% ipython --no-banner

In [1]: import numpy as np

In [2]: np.set_printoptions(suppress=True, linewidth=100)

In [3]: A = np.loadtxt("layer15.csv", delimiter=",")

In [4]: A
Out[4]: 
array([[ 0.336, -0.864,  0.922, -0.997, -0.89 , -0.996, -0.972, -0.951,  0.363,  0.993,  0.99 ,
         0.8  ],
       [-0.485, -0.701,  0.38 , -0.551, -0.43 ,  0.08 ,  1.   , -0.938, -0.653,  0.892,  0.997,
        -0.84 ],
       [ 0.188, -0.635,  0.922, -0.905, -0.653, -0.996, -0.598, -0.984,  0.217,  0.982,  0.988,
         0.919],
       [-0.06 , -0.43 , -0.8  , -0.887, -0.414,  0.987, -0.291,  0.973, -0.149, -0.611, -0.726,
        -0.976],
       [-0.05 ,  0.291, -0.462,  0.537,  0.291,  0.74 ,  0.149,  0.635, -0.05 , -0.664, -0.716,
        -0.38 ],
       [-0.08 ,  0.658, -0.834,  0.907,  0.641,  0.976,  0.04 ,  0.954, -0.06 , -0.964, -0.983,
        -0.675],
       [ 0.254, -0.821,  0.762, -0.994, -0.845, -0.949, -0.94 , -0.735,  0.254,  0.969,  0.954,
         0.31 ],
       [-0.31 , -0.149, -0.664,  0.05 ,  0.04 ,  0.966,  0.972,  0.691, -0.43 , -0.537,  0.05 ,
        -0.94 ],
       [-0.363,  0.508, -0.604,  0.955,  0.641,  0.919,  0.993,  0.273, -0.438, -0.818, -0.363,
        -0.664],
       [ 0.08 , -0.235, -0.762, -0.827, -0.31 ,  0.969, -0.876,  0.976,  0.06 , -0.696, -0.901,
        -0.922],
       [-0.168,  0.647, -0.604,  0.955,  0.675,  0.856,  0.804,  0.604, -0.168, -0.89 , -0.864,
        -0.254],
       [ 0.217, -0.664, -0.291, -0.987, -0.726,  0.629, -0.975,  0.876,  0.207,  0.354, -0.291,
        -0.808],
       [ 0.11 ,  0.291, -0.956, -0.363,  0.139,  0.999, -0.97 ,  0.999,  0.129, -0.982, -0.998,
        -0.974],
       [-0.188,  0.814, -0.956,  0.979,  0.814,  0.999,  0.515,  0.993, -0.188, -0.995, -0.998,
        -0.909],
       [ 0.319, -0.797, -0.8  , -0.999, -0.862,  0.984, -0.999,  0.997,  0.3  , -0.235, -0.91 ,
        -0.986],
       [ 0.327, -0.551, -0.537, -0.987, -0.686,  0.821, -0.997,  0.974,  0.363, -0.159, -0.872,
        -0.821],
       [ 0.159, -0.08 ,  0.537, -0.291, -0.159, -0.876, -0.744, -0.641,  0.217,  0.578,  0.414,
         0.744],
       [ 0.159, -0.38 ,  0.197, -0.84 , -0.446, -0.38 , -0.856,  0.119,  0.178,  0.493,  0.197,
         0.   ],
       [ 0.02 ,  0.827, -0.664,  0.982,  0.793,  0.808, -0.43 ,  0.834,  0.119, -0.963, -0.988,
         0.345],
       [ 0.178, -0.731,  0.834, -0.969, -0.744, -0.978, -0.716, -0.92 ,  0.178,  0.97 ,  0.975,
         0.653],
       [-0.09 ,  0.917,  0.935,  1.   ,  0.925, -0.999,  0.973, -0.999,  0.07 ,  0.327,  0.797,
         1.   ],
       [ 0.217, -0.984,  0.8  , -1.   , -0.984, -0.896, -0.919, -0.67 ,  0.09 ,  0.998,  0.998,
        -0.814],
       [-0.47 , -0.226, -0.922, -0.04 ,  0.06 ,  0.999,  0.996,  0.963, -0.629, -0.864, -0.388,
        -0.997],
       [-0.1  ,  0.388,  0.537,  0.896,  0.446, -0.864,  0.862, -0.91 , -0.08 ,  0.273,  0.647,
         0.84 ],
       [-0.08 ,  0.485, -0.762,  0.757,  0.478,  0.957,  0.119,  0.917, -0.08 , -0.912, -0.946,
        -0.696]])

In [5]: lab = A[:, 3] > np.median(A[:, 3])

In [6]: u = A[lab].mean(axis=0) - A[~lab].mean(axis=0)

In [7]: u.round(3)
Out[7]: 
array([-0.285,  1.   , -0.424,  1.51 ,  1.074,  0.436,  1.138,  0.304, -0.261, -0.841, -0.469,
        0.127])

In [8]: (((A - A.mean(axis=0)) @ u > 0) == lab).mean()
Out[8]: np.float64(0.92)

In [9]: np.argsort(-np.abs(u).round(6), kind="stable")
Out[9]: array([ 3,  6,  4,  1,  9, 10,  5,  2,  7,  0,  8, 11])

In [10]: other = np.array([[0, 0], [2, 0]])

In [11]: arr = np.tile(other, (2, 2))

In [12]: arr
Out[12]: 
array([[0, 0, 0, 0],
       [2, 0, 2, 0],
       [0, 0, 0, 0],
       [2, 0, 2, 0]])

In [13]: np.linalg.cond(arr) > 100
Out[13]: np.True_

In [14]: u = np.array([-9, -8, -1, -6, 0, 6, -9, -2, -4]) + 0.5

In [15]: X = np.eye(9) - 2 * np.outer(u, u) / (u @ u)

In [16]: X.round(3)
Out[16]: 
array([[ 0.499, -0.442, -0.029, -0.324,  0.029,  0.383, -0.501, -0.088, -0.206],
       [-0.442,  0.61 , -0.026, -0.286,  0.026,  0.338, -0.442, -0.078, -0.182],
       [-0.029, -0.026,  0.998, -0.019,  0.002,  0.023, -0.029, -0.005, -0.012],
       [-0.324, -0.286, -0.019,  0.79 ,  0.019,  0.248, -0.324, -0.057, -0.134],
       [ 0.029,  0.026,  0.002,  0.019,  0.998, -0.023,  0.029,  0.005,  0.012],
       [ 0.383,  0.338,  0.023,  0.248, -0.023,  0.707,  0.383,  0.068,  0.158],
       [-0.501, -0.442, -0.029, -0.324,  0.029,  0.383,  0.499, -0.088, -0.206],
       [-0.088, -0.078, -0.005, -0.057,  0.005,  0.068, -0.088,  0.984, -0.036],
       [-0.206, -0.182, -0.012, -0.134,  0.012,  0.158, -0.206, -0.036,  0.915]])

In [17]: x = np.array([2, 2, 1, 2, 4, 3, 4, 4, 3])

In [18]: np.round(X.T @ (X @ x), 3)
Out[18]: array([2., 2., 1., 2., 4., 3., 4., 4., 3.])

In [19]: round(np.linalg.norm(x), 3), np.round(np.linalg.norm(X @ x), 3)
Out[19]: (np.float64(8.888), np.float64(8.888))
